$ python3 -q
>>> import numpy as np
>>> np.set_printoptions(suppress=True, linewidth=200)
>>> tidy = lambda a: np.round(a, 3) + 0
>>> m1 = np.load("dump.npy")
>>> m1
array([[-11.735,   0.957,   4.603],
       [  7.872, -23.242,  24.585],
       [ 15.76 , -19.306, -28.904],
       [-12.061, -32.094,  38.863],
       [-10.099,   6.468,  -5.277],
       [-17.636, -20.879,   7.724],
       [ 12.079, -49.511, -16.492],
       [  4.035,  -3.113, -28.506],
       [ 21.612,   7.467,  -3.168],
       [ 13.366,  -8.763,  -2.992],
       [ 15.309, -19.155, -13.276],
       [-29.692, -32.584, -15.07 ],
       [ 10.477, -11.455,  18.233],
       [ -4.851,  17.555,  -8.341],
       [-48.455,   6.983, -34.087],
       [  2.212, -30.062,  22.692],
       [  3.414,   0.871, -27.533],
       [  8.991,  50.587,   2.336],
       [-17.211, -19.289, -16.355]])
>>> Ac = (m1 - m1.mean(axis=0)) / m1.std(axis=0)
>>> np.argwhere(np.abs(Ac) > 2)
array([[ 3,  2],
       [14,  0],
       [17,  1]])
>>> tidy(Ac.std(axis=0))
array([1., 1., 1.])
>>> c = np.linalg.lstsq(np.delete(Ac, 2, axis=1), Ac[:, 2])[0]
>>> np.abs(c).argmax()
np.int64(1)
>>> tidy(1 - np.var(Ac[:, 2] - np.delete(Ac, 2, axis=1) @ c))
np.float64(0.052)
>>> tidy(c)
array([ 0.148, -0.177])
>>> d = np.linalg.norm(m1[:, None] - m1[None], axis=-1)
>>> d[15].round(6).argsort(kind="stable")[:4]
array([15,  1, 12,  3])
>>> d.shape
(19, 19)
>>> (d + 1e9 * np.eye(19)).round(6).argmin(axis=1)
array([ 4, 15, 10, 15,  0,  0, 10, 16,  9, 10,  9, 18,  1,  4, 18,  1,  7, 13, 11])
>>> tidy(d[:5, :5])
array([[ 0.   , 37.004, 47.846, 47.605, 11.431],
       [37.004,  0.   , 54.211, 26.068, 45.797],
       [47.846, 54.211,  0.   , 74.363, 43.488],
       [47.605, 26.068, 74.363,  0.   , 58.645],
       [11.431, 45.797, 43.488, 58.645,  0.   ]])
>>> u = np.array([2, 0, 1, -2])
>>> rng = np.random.default_rng(2030)
>>> E = np.outer(rng.normal(size=27), u) + 0.1 * rng.normal(size=(27, 4))
>>> tidy(E)
array([[-0.473, -0.044, -0.261,  0.275],
       [ 1.248, -0.286,  0.565, -1.361],
       [-2.639, -0.048, -1.269,  2.742],
       [ 5.065, -0.014,  2.721, -5.118],
       [-0.981, -0.178, -0.543,  0.858],
       [-1.17 , -0.003, -0.454,  1.182],
       [ 5.403,  0.135,  2.807, -5.679],
       [-1.796,  0.005, -0.855,  2.068],
       [ 2.893, -0.074,  1.466, -2.79 ],
       [-2.871, -0.002, -1.341,  2.865],
       [ 2.807,  0.02 ,  1.524, -2.979],
       [ 3.987,  0.051,  1.935, -3.765],
       [-1.071,  0.036, -0.525,  1.291],
       [ 2.188, -0.025,  1.359, -2.284],
       [-3.312, -0.121, -1.658,  3.131],
       [ 1.149,  0.093,  0.489, -1.197],
       [ 0.645, -0.045,  0.237, -0.743],
       [-3.558, -0.12 , -1.755,  3.486],
       [-1.677, -0.056, -0.83 ,  1.774],
       [ 3.415, -0.04 ,  1.723, -3.733],
       [ 2.164,  0.141,  1.053, -2.254],
       [ 1.256, -0.137,  0.557, -1.223],
       [ 1.063, -0.029,  0.613, -1.22 ],
       [ 0.181, -0.11 , -0.044, -0.05 ],
       [-3.   ,  0.035, -1.483,  2.993],
       [ 2.889, -0.032,  1.445, -2.815],
       [-1.621, -0.008, -0.805,  1.614]])
>>> blk = np.stack([E, 3 * E, E[::-1]])
>>> (blk @ E.T).shape
(3, 27, 27)
>>> lab = E[:, 2] > np.median(E[:, 2])
>>> u = E[lab].mean(axis=0) - E[~lab].mean(axis=0)
>>> ((E - E.mean(axis=0)) @ u > 0).astype(int)
array([0, 1, 0, 1, 0, 0, 1, 0, 1, 0, 1, 1, 0, 1, 0, 1, 1, 0, 0, 1, 1, 1, 1, 0, 0, 1, 0])
>>> round(np.log10(np.linalg.cond(E)))
2
>>> np.linalg.matrix_rank(E, rtol=0.1)
np.int64(1)
>>> tidy(np.abs(np.linalg.svd(E)[2][-1]))
array([0.407, 0.335, 0.849, 0.021])
>>> tidy(np.linalg.norm(E, 2) / np.linalg.norm(E))
np.float64(0.999)
>>> C2 = np.cov(E, rowvar=False)
>>> np.argwhere(np.triu(np.abs(np.corrcoef(E.T)) > 0.8, 1))
array([[0, 2],
       [0, 3],
       [2, 3]])
>>> tidy(E.std(axis=0))
array([2.562, 0.09 , 1.298, 2.601])
>>> C2.shape
(4, 4)
>>> tidy(np.polyfit(E[:, 3], E[:, 0], 1))
array([-0.984, -0.02 ])
>>> feats = np.load("test9.npy")
>>> feats
array([[-1.7, -0.1, -1.4, -0.7],
       [ 1.7,  0. , -0.4, -0.2],
       [ 0.1,  0.8,  0.4,  0.7],
       [ 1.2, -0.3, -0.8,  0.1],
       [ 0.4, -0.4, -0.7, -2.7],
       [-0.4,  0.5, -1.5, -2.4],
       [-0.2,  0.9,  0.7, -0.9],
       [-3.6,  0.3,  2.7, -4.2],
       [-0.8,  0.3,  0.9,  0.8],
       [ 1.1,  2.5,  1.1, -0.1],
       [-0.7, -0.7,  0.3, -0.1],
       [-1.3,  1.1, -0.5,  1.5],
       [ 1.4,  2.2,  0.3,  1.3],
       [ 0.7, -2.4, -0.8,  0.2],
       [-1.3,  0.5,  1.7,  0.5],
       [-0.2,  0.2, -0.6,  1.2],
       [-2.2,  0.1, -0.7, -0.3],
       [ 1.7, -1.3,  0.9, -0.9],
       [-0.3, -0.3,  0.5,  0.4],
       [ 0.5,  0.3, -1.2,  0.8],
       [-1.7, -2. ,  0.7, -0.5],
       [ 0.4,  1.1, -0.4, -0.2],
       [-1. ,  0.6, -0.1, -0.2],
       [ 0.7, -0.1,  0.3, -1.7],
       [-1.7,  0.6,  0.4,  1.3],
       [-2.2,  1.6,  0.6, -0.7],
       [-0.1, -0.6, -0.8,  0.8],
       [ 0.4,  0.8,  1.1, -1.5],
       [ 0.8,  0.2, -0.3, -0.8],
       [-0.2, -1.7,  0.7, -1.8],
       [ 0.1,  1.3, -0.7, -1.2],
       [ 0.6, -2.1,  1.4, -0.4]])
>>> C = feats[[31, 1]].astype(float)
>>> for _ in range(4):
...     lab = np.linalg.norm(feats[:, None] - C, axis=-1).argmin(axis=1)
...     C = np.array([feats[lab == j].mean(axis=0) for j in range(2)])
... 
>>> lab
array([1, 1, 1, 1, 0, 1, 1, 0, 1, 1, 0, 1, 1, 0, 1, 1, 1, 0, 1, 1, 0, 1, 1, 0, 1, 1, 1, 1, 1, 0, 1, 0])
>>> np.bincount(lab)
array([ 9, 23])
>>> x0 = np.array([-1, 2, 2, 1])
>>> rhs = feats @ x0
>>> tidy(rhs)
array([-2. , -2.7,  3. , -3.3, -5.3, -4. ,  2.5,  5.4,  4. ,  6. , -0.2,  4. ,  4.9, -6.9,  6.2,  0.6,  0.7, -3.4,  1.1, -1.5, -1.4,  0.8,  1.8, -2. ,  5. ,  5.9, -1.9,  1.9, -1.8, -3.6, -0.1, -2.4])
>>> tidy(np.linalg.lstsq(feats, rhs)[0])
array([-1.,  2.,  2.,  1.])
>>> tidy(np.linalg.pinv(feats) @ feats)
array([[1., 0., 0., 0.],
       [0., 1., 0., 0.],
       [0., 0., 1., 0.],
       [0., 0., 0., 1.]])
>>> tidy(np.linalg.solve(feats.T @ feats, feats.T @ rhs))
array([-1.,  2.,  2.,  1.])
>>> rhs = rhs + 0.1 * rng.normal(size=32)
>>> tidy(rhs)
array([-2.057, -2.785,  2.992, -3.05 , -5.364, -3.937,  2.483,  5.356,  4.07 ,  5.993, -0.262,  3.995,  4.785, -7.104,  6.104,  0.61 ,  0.467, -3.397,  0.984, -1.57 , -1.508,  0.761,  1.768, -2.201,
        5.04 ,  5.872, -1.89 ,  1.858, -1.84 , -3.528, -0.115, -2.434])
>>> c, *_ = np.linalg.lstsq(feats, rhs)
>>> [round(float(np.linalg.norm(np.linalg.solve(feats.T @ feats + lam * np.eye(4), feats.T @ rhs))), 2) for lam in (0, 1, 10, 100)]
[3.16, 3.08, 2.5, 0.91]
>>> M = np.loadtxt("layer11.csv", delimiter=",")
>>> M
array([[-0.397, -0.264,  0.207],
       [-0.508, -0.345,  0.273],
       [ 0.139,  0.09 , -0.07 ],
       [-0.273, -0.178,  0.139],
       [-0.139, -0.09 ,  0.07 ],
       [ 0.273,  0.178, -0.139],
       [-0.851, -0.67 ,  0.558],
       [-0.139, -0.09 ,  0.07 ],
       [ 0.978,  0.894, -0.808],
       [-0.998, -0.978,  0.941],
       [ 0.753,  0.558, -0.454],
       [-0.686, -0.493,  0.397]])
>>> C = M[[9, 4]].astype(float)
>>> for _ in range(4):
...     lab = np.linalg.norm(M[:, None] - C, axis=-1).argmin(axis=1)
...     C = np.array([M[lab == j].mean(axis=0) for j in range(2)])
... 
>>> lab
array([0, 0, 1, 1, 1, 1, 0, 1, 1, 0, 1, 0])
>>> np.bincount(lab)
array([5, 7])
>>> d = np.linalg.norm(M[:, None] - M[None], axis=-1)
>>> d[4].round(6).argsort(kind="stable")[:4]
array([4, 7, 3, 0])
>>> d.shape
(12, 12)
>>> np.flatnonzero(d[4] < d.mean() / 2)
array([0, 2, 3, 4, 7])
>>> A = np.loadtxt("m.csv", delimiter=",")
>>> A
array([[-16.,  -8., -10.,  -5.],
       [  0., -16.,   0., -10.],
       [-10.,  -5.,   6.,   3.],
       [  0., -10.,   0.,   6.]])
>>> vals, vecs = np.linalg.eig(A)
>>> np.prod(vals)
np.float64(38416.0)
>>> tidy(vals)
array([-19.866,   9.866, -19.866,   9.866])
>>> Q, Rm = np.linalg.qr(A)
>>> tidy(Q)
array([[-0.848,  0.   ,  0.53 ,  0.   ],
       [ 0.   , -0.848,  0.   , -0.53 ],
       [-0.53 ,  0.   , -0.848,  0.   ],
       [ 0.   , -0.53 ,  0.   ,  0.848]])
>>> tidy(Rm)
array([[ 18.868,   9.434,   5.3  ,   2.65 ],
       [  0.   ,  18.868,   0.   ,   5.3  ],
       [  0.   ,   0.   , -10.388,  -5.194],
       [  0.   ,   0.   ,   0.   ,  10.388]])
>>> tidy(abs(Rm[0, 0])), tidy(np.linalg.norm(A[:, 0]))
(np.float64(18.868), np.float64(18.868))
>>> tidy(np.abs(np.diag(Rm)))
array([18.868, 18.868, 10.388, 10.388])
>>> C2 = A.T @ A
>>> C2
array([[356., 178., 100.,  50.],
       [178., 445.,  50., 125.],
       [100.,  50., 136.,  68.],
       [ 50., 125.,  68., 170.]])
>>> tidy(np.linalg.eigvalsh(C2)[::-1])
array([647.397, 240.59 , 159.674,  59.339])
>>> tidy(np.linalg.svd(A, compute_uv=False) ** 2)
array([647.397, 240.59 , 159.674,  59.339])
>>> np.linalg.matrix_rank(C2)
np.int64(4)
>>> np.diag(C2)
array([356., 445., 136., 170.])
>>> B = np.linalg.invert(A)
Traceback (most recent call last):
  File "<python-input-77>", line 1, in <module>
    B = np.linalg.invert(A)
        ^^^^^^^^^^^^^^^^
AttributeError: module 'numpy.linalg' has no attribute 'invert'
>>> B = np.linalg.inv(A)
>>> tidy(np.linalg.cond(A))
np.float64(3.303)
>>> tidy(np.linalg.det(A) * np.linalg.det(B))
np.float64(1.0)
>>> tidy(B)
array([[-0.031,  0.015, -0.051,  0.026],
       [ 0.   , -0.031,  0.   , -0.051],
       [-0.051,  0.026,  0.082, -0.041],
       [ 0.   , -0.051,  0.   ,  0.082]])
>>> W0 = np.loadtxt("sample9.csv", delimiter=",")
>>> W0
array([[ 0.,  1.,  2.,  0.,  0.,  0.,  0.],
       [ 3.,  0., -2.,  0.,  0.,  0.,  0.],
       [-3., -3.,  0.,  0.,  0.,  0.,  0.],
       [ 0.,  0.,  0.,  2., -2.,  2.,  2.],
       [ 0.,  0.,  0., -2.,  0., -2., -1.],
       [ 0.,  0.,  0.,  2.,  0., -1.,  2.],
       [ 0.,  0.,  0., -1.,  1., -2.,  0.]])
>>> # splits into 2 blocks
>>> x0 = np.array([5, 2, 5, -2, 4, -3, -5])
>>> rhs = W0 @ x0
>>> c, lr = np.zeros(7), 1 / np.linalg.norm(W0, 2) ** 2
>>> for i in range(5):
...     c -= lr * W0.T @ (W0 @ c - rhs)
...     if i % 1 == 0: print(i, round(np.linalg.norm(W0 @ c - rhs), 3))
... 
0 11.092
1 7.685
2 5.963
3 5.001
4 4.453
>>> tidy(np.linalg.cond(W0))
np.float64(14.671)
>>> tidy(c)
array([ 3.022,  4.123,  2.324, -3.815,  2.785, -3.051, -3.361])
>>> B = W0 + rng.integers(-2, 3, (7, 4)) @ rng.integers(-2, 3, (4, 7))
>>> B
array([[ 4., -3.,  6., -1.,  2.,  0.,  3.],
       [ 9., -4.,  4., -2.,  0.,  2.,  4.],
       [-8.,  1., -4.,  0., -1., -2., -4.],
       [-7.,  4., -6.,  3., -1., -2., -3.],
       [ 0., -2.,  1., -3.,  3., -5., -1.],
       [-2.,  3.,  1., -1., -3., -2.,  0.],
       [ 2.,  1.,  6., -7., -3., -2.,  0.]])
>>> B - W0
array([[ 4., -4.,  4., -1.,  2.,  0.,  3.],
       [ 6., -4.,  6., -2.,  0.,  2.,  4.],
       [-5.,  4., -4.,  0., -1., -2., -4.],
       [-7.,  4., -6.,  1.,  1., -4., -5.],
       [ 0., -2.,  1., -1.,  3., -3.,  0.],
       [-2.,  3.,  1., -3., -3., -1., -2.],
       [ 2.,  1.,  6., -6., -4.,  0.,  0.]])
>>> tidy(np.linalg.svd(B - W0, compute_uv=False))
array([20.243, 10.359,  5.725,  0.362,  0.   ,  0.   ,  0.   ])
>>> tidy(W0.mean(axis=0))
array([ 0.   , -0.286,  0.   ,  0.143, -0.143, -0.429,  0.429])
>>> W0.sum(axis=0)
array([ 0., -2.,  0.,  1., -1., -3.,  3.])
>>> W0.shape
(7, 7)
>>> np.count_nonzero(W0)
np.int64(19)
>>> np.diff(W0, axis=0)
array([[ 3., -1., -4.,  0.,  0.,  0.,  0.],
       [-6., -3.,  2.,  0.,  0.,  0.,  0.],
       [ 3.,  3.,  0.,  2., -2.,  2.,  2.],
       [ 0.,  0.,  0., -4.,  2., -4., -3.],
       [ 0.,  0.,  0.,  4.,  0.,  1.,  3.],
       [ 0.,  0.,  0., -3.,  1., -1., -2.]])
>>> arr = np.loadtxt("x.csv", delimiter=",")
>>> arr
array([[-1.59, -3.1 , -0.56],
       [ 0.59,  0.94,  0.24],
       [-1.75,  0.4 , -1.2 ],
       [-0.07, -0.82,  0.08],
       [ 0.55, -1.32,  0.56],
       [-1.66,  0.26, -1.12]])
>>> # null space of dimension 1
>>> np.linalg.matrix_rank(arr, rtol=0.1)
np.int64(2)
>>> tidy(np.linalg.norm(arr, 2) / np.linalg.norm(arr))
np.float64(0.795)
>>> B = arr / np.sqrt((arr ** 2).mean(axis=1, keepdims=True))
>>> np.linalg.matrix_rank(arr - arr.mean(axis=1, keepdims=True))
np.int64(2)
>>> tidy(arr - arr.mean(axis=1, keepdims=True))
array([[ 0.16, -1.35,  1.19],
       [ 0.  ,  0.35, -0.35],
       [-0.9 ,  1.25, -0.35],
       [ 0.2 , -0.55,  0.35],
       [ 0.62, -1.25,  0.63],
       [-0.82,  1.1 , -0.28]])
>>> B = np.array([[0, 1, 1], [2, 0, 2], [1, 1, 2]])
>>> np.linalg.matrix_rank(np.vstack([arr, B.T]))
np.int64(3)
>>> np.linalg.matrix_rank(arr @ B)
np.int64(2)
>>> Q = A.astype(float).copy()
>>> for j in range(4):
...     Q[:, j] -= Q[:, :j] @ (Q[:, :j].T @ Q[:, j])
...     Q[:, j] /= np.linalg.norm(Q[:, j])
... 
>>> tidy(Q)
array([[-0.848,  0.   , -0.53 ,  0.   ],
       [ 0.   , -0.848,  0.   , -0.53 ],
       [-0.53 ,  0.   ,  0.848,  0.   ],
       [ 0.   , -0.53 ,  0.   ,  0.848]])
>>> tidy(Q.T @ A)
array([[18.868,  9.434,  5.3  ,  2.65 ],
       [ 0.   , 18.868,  0.   ,  5.3  ],
       [ 0.   ,  0.   , 10.388,  5.194],
       [ 0.   ,  0.   ,  0.   , 10.388]])
